$ python -q
>>> import numpy as np
>>> np.set_printoptions(precision=2, suppress=True, linewidth=200, legacy="1.25")
>>> mat = np.loadtxt("m.csv", delimiter=",")
>>> print(mat)
[[  4.   5.   6.   7.   8.   9.  10.  11.  12.  13.  14.  15.  16.]
 [ 17.  18.  19.  20.  21.  22.  23.  24.  25.  26.  27.  28.  29.]
 [ 30.  31.  32.  33.  34.  35.  36.  37.  38.  39.  40.  41.  42.]
 [ 43.  44.  45.  46.  47.  48.  49.  50.  51.  52.  53.  54.  55.]
 [ 56.  57.  58.  59.  60.  61.  62.  63.  64.  65.  66.  67.  68.]
 [ 69.  70.  71.  72.  73.  74.  75.  76.  77.  78.  79.  80.  81.]
 [ 82.  83.  84.  85.  86.  87.  88.  89.  90.  91.  92.  93.  94.]
 [ 95.  96.  97.  98.  99. 100. 101. 102. 103. 104. 105. 106. 107.]]
>>> # looks like rank 2
>>> left, s, VT = np.linalg.svd(mat)
>>> evecs = VT[:(s > 1e-8).sum()]
>>> rng = np.random.default_rng(3814)
>>> x = mat[4] + 4 * mat[7] + rng.integers(2) * np.eye(13)[6]
>>> print(x)
[436. 441. 446. 451. 456. 461. 467. 471. 476. 481. 486. 491. 496.]
>>> print(np.linalg.matrix_rank(np.vstack([mat, x])))
3
>>> print(np.allclose(evecs.T @ evecs @ x, x))
False
>>> print(np.allclose(mat[:-1].T @ np.linalg.lstsq(mat[:-1].T, mat[-1])[0], mat[-1]))
True
>>> print(round(float(np.trace(np.linalg.pinv(mat) @ mat)), 2))
2.0
>>> left, s, VT = np.linalg.svd(mat)
>>> print(s.round(2) + 0)
[643.24  18.02   0.     0.     0.     0.     0.     0.  ]
>>> print(np.argmax(s[:-1] / (s[1:] + 1e-6)) + 1)
2
>>> B = left[:, :2] @ np.diag(s[:2]) @ VT[:2]
>>> print(round(float(np.abs(mat - B).max()), 2))
0.0
>>> print(np.linalg.matrix_rank(B))
2
>>> J = np.load("arr.npy")
>>> print(J)
[[2. 4. 0. 0. 0. 0. 0. 0. 0. 0. 0. 0. 0.]
 [4. 1. 4. 0. 0. 0. 0. 0. 0. 0. 0. 0. 0.]
 [0. 4. 0. 4. 0. 0. 0. 0. 0. 0. 0. 0. 0.]
 [0. 0. 4. 3. 4. 0. 0. 0. 0. 0. 0. 0. 0.]
 [0. 0. 0. 4. 1. 4. 0. 0. 0. 0. 0. 0. 0.]
 [0. 0. 0. 0. 4. 0. 4. 0. 0. 0. 0. 0. 0.]
 [0. 0. 0. 0. 0. 4. 3. 4. 0. 0. 0. 0. 0.]
 [0. 0. 0. 0. 0. 0. 4. 2. 4. 0. 0. 0. 0.]
 [0. 0. 0. 0. 0. 0. 0. 4. 1. 4. 0. 0. 0.]
 [0. 0. 0. 0. 0. 0. 0. 0. 4. 2. 4. 0. 0.]
 [0. 0. 0. 0. 0. 0. 0. 0. 0. 4. 1. 4. 0.]
 [0. 0. 0. 0. 0. 0. 0. 0. 0. 0. 4. 2. 4.]
 [0. 0. 0. 0. 0. 0. 0. 0. 0. 0. 0. 4. 0.]]
>>> print(np.linalg.cond(mat) > 100)
True
>>> print(np.linalg.matrix_rank(mat, rtol=0.1))
1
>>> vals, evecs = np.linalg.eigh(J)
>>> print((vals > 1e-8).sum(), (vals < -1e-8).sum())
7 6
>>> B = mat + rng.integers(-2, 3, (8, 2)) @ rng.integers(-2, 3, (2, 13))
>>> print(B)
[[  4.   6.   5.   8.  10.   9.   9.   9.  11.  11.  16.  16.  16.]
 [ 19.  15.  24.  23.  17.  18.  26.  26.  30.  24.  21.  29.  27.]
 [ 32.  29.  36.  37.  32.  31.  38.  37.  42.  35.  36.  43.  40.]
 [ 43.  42.  47.  44.  43.  48.  51.  54.  53.  56.  49.  52.  55.]
 [ 54.  61.  52.  57.  66.  65.  58.  59.  58.  65.  74.  67.  70.]
 [ 67.  72.  67.  68.  75.  78.  73.  76.  73.  82.  83.  78.  83.]
 [ 84.  81.  88.  89.  84.  83.  90.  89.  94.  87.  88.  95.  92.]
 [ 93.  99.  92.  95. 103. 104.  98. 100.  98. 106. 111. 105. 109.]]
>>> print(np.round(np.linalg.svd(B - mat, compute_uv=False), 2) + 0)
[30.02 11.87  0.    0.    0.    0.    0.    0.  ]
>>> print(np.linalg.matrix_rank(B - mat, tol=1e-8))
2
>>> print(J.mean(axis=0))
[0.46 0.69 0.62 0.85 0.69 0.62 0.85 0.77 0.69 0.77 0.69 0.77 0.31]
>>> J[:, 13]
Traceback (most recent call last):
  File "<python-input-31>", line 1, in <module>
    J[:, 13]
    ~^^^^^^^
IndexError: index 13 is out of bounds for axis 1 with size 13
>>> print(np.abs(J).max())
4.0
>>> print(round(np.linalg.norm(J), 2))
20.54
>>> print(np.unravel_index(np.abs(J).argmax(), J.shape))
(0, 1)
>>> F = np.loadtxt("case6.csv", delimiter=",")
>>> print(F)
[[ -1.  -1.  -1.  -1.  -1.  -1.  -1.  -1.  -1.  -1.  -1.]
 [ -1.  -2.  -2.  -2.  -2.  -2.  -2.  -2.  -2.  -2.  -2.]
 [ -1.  -2.  -3.  -3.  -3.  -3.  -3.  -3.  -3.  -3.  -3.]
 [ -1.  -2.  -3.  -4.  -4.  -4.  -4.  -4.  -4.  -4.  -4.]
 [ -1.  -2.  -3.  -4.  -5.  -5.  -5.  -5.  -5.  -5.  -5.]
 [ -1.  -2.  -3.  -4.  -5.  -6.  -6.  -6.  -6.  -6.  -6.]
 [ -1.  -2.  -3.  -4.  -5.  -6.  -7.  -7.  -7.  -7.  -7.]
 [ -1.  -2.  -3.  -4.  -5.  -6.  -7.  -8.  -8.  -8.  -8.]
 [ -1.  -2.  -3.  -4.  -5.  -6.  -7.  -8.  -9.  -9.  -9.]
 [ -1.  -2.  -3.  -4.  -5.  -6.  -7.  -8.  -9. -10. -10.]
 [ -1.  -2.  -3.  -4.  -5.  -6.  -7.  -8.  -9. -10. -11.]]
>>> # symmetric
>>> idx = rng.permutation(11)
>>> print(idx)
[ 0  4  7  8  3 10  5  1  2  9  6]
>>> B = F[idx][:, idx]
>>> print(np.diag(B))
[ -1.  -5.  -8.  -9.  -4. -11.  -6.  -2.  -3. -10.  -7.]
>>> print(round(np.linalg.det(B), 2), round(float(np.linalg.det(F[idx])), 2))
-1.0 1.0
>>> print(round(np.linalg.eigvalsh(F).min(), 2))
-53.68
>>> print(np.all(np.linalg.eigvalsh(F) > 0))
False
>>> print([round(float(np.linalg.det(F[:i, :i])), 2) + 0 for i in range(1, 12)])
[-1.0, 1.0, -1.0, 1.0, -1.0, 1.0, -1.0, 1.0, -1.0, 1.0, -1.0]
>>> print(round(float(np.linalg.det(F)), 2))
-1.0
>>> print(F @ F)
[[ 11.  21.  30.  38.  45.  51.  56.  60.  63.  65.  66.]
 [ 21.  41.  59.  75.  89. 101. 111. 119. 125. 129. 131.]
 [ 30.  59.  86. 110. 131. 149. 164. 176. 185. 191. 194.]
 [ 38.  75. 110. 142. 170. 194. 214. 230. 242. 250. 254.]
 [ 45.  89. 131. 170. 205. 235. 260. 280. 295. 305. 310.]
 [ 51. 101. 149. 194. 235. 271. 301. 325. 343. 355. 361.]
 [ 56. 111. 164. 214. 260. 301. 336. 364. 385. 399. 406.]
 [ 60. 119. 176. 230. 280. 325. 364. 396. 420. 436. 444.]
 [ 63. 125. 185. 242. 295. 343. 385. 420. 447. 465. 474.]
 [ 65. 129. 191. 250. 305. 355. 399. 436. 465. 485. 495.]
 [ 66. 131. 194. 254. 310. 361. 406. 444. 474. 495. 506.]]
>>> np.linalg.determinant(F)
Traceback (most recent call last):
  File "<python-input-48>", line 1, in <module>
    np.linalg.determinant(F)
    ^^^^^^^^^^^^^^^^^^^^^
AttributeError: module 'numpy.linalg' has no attribute 'determinant'
>>> arr = np.load("w.npy")
>>> print(arr)
[[ 0  0  0  0  0  0  0  0  0  0  0  0  0]
 [ 1  3  0  0  0  0  0  0  0  0  0  0  0]
 [ 0  2  2  0  0  0  0  0  0  0  0  0  0]
 [-2 -1  0 -1  0  0  0  0  0  0  0  0  0]
 [-3  2 -1 -1 -3  0  0  0  0  0  0  0  0]
 [ 0 -1  3  0 -2  0  0  0  0  0  0  0  0]
 [ 1  2 -3  0 -3 -3 -2  0  0  0  0  0  0]
 [-3 -2  2  3  3  2 -2 -3  0  0  0  0  0]
 [-1  3 -2  3  1  3  3  3 -2  0  0  0  0]
 [-2  2  0  0  0 -1 -3  1  1  1  0  0  0]
 [ 2  3  0 -1 -1  1  0  0 -1 -2 -2  0  0]
 [-2  0  0 -2 -1 -3 -2  0  3 -2  2  3  0]
 [ 3 -1  1  0  0  1  1  0  2  2 -2 -1 -1]]
>>> print(np.linalg.matrix_rank(arr, rtol=0.1))
10
>>> left, s, VT = np.linalg.svd(arr)
>>> print(np.argmax(s[:-1] / (s[1:] + 1e-6)) + 1)
12
>>> B = left[:, :12] @ np.diag(s[:12]) @ VT[:12]
>>> print(np.round(np.linalg.norm(arr - B) / np.linalg.norm(arr), 2))
0.0
>>> print(np.linalg.matrix_rank(B))
12
>>> print(np.linalg.matrix_rank(arr, rtol=0.05))
10
>>> print(round(float(np.linalg.norm(arr - B, 2)), 2), round(s[12], 2))
0.0 0.0
>>> print(np.round(np.abs(arr - B).max(), 2))
0.0
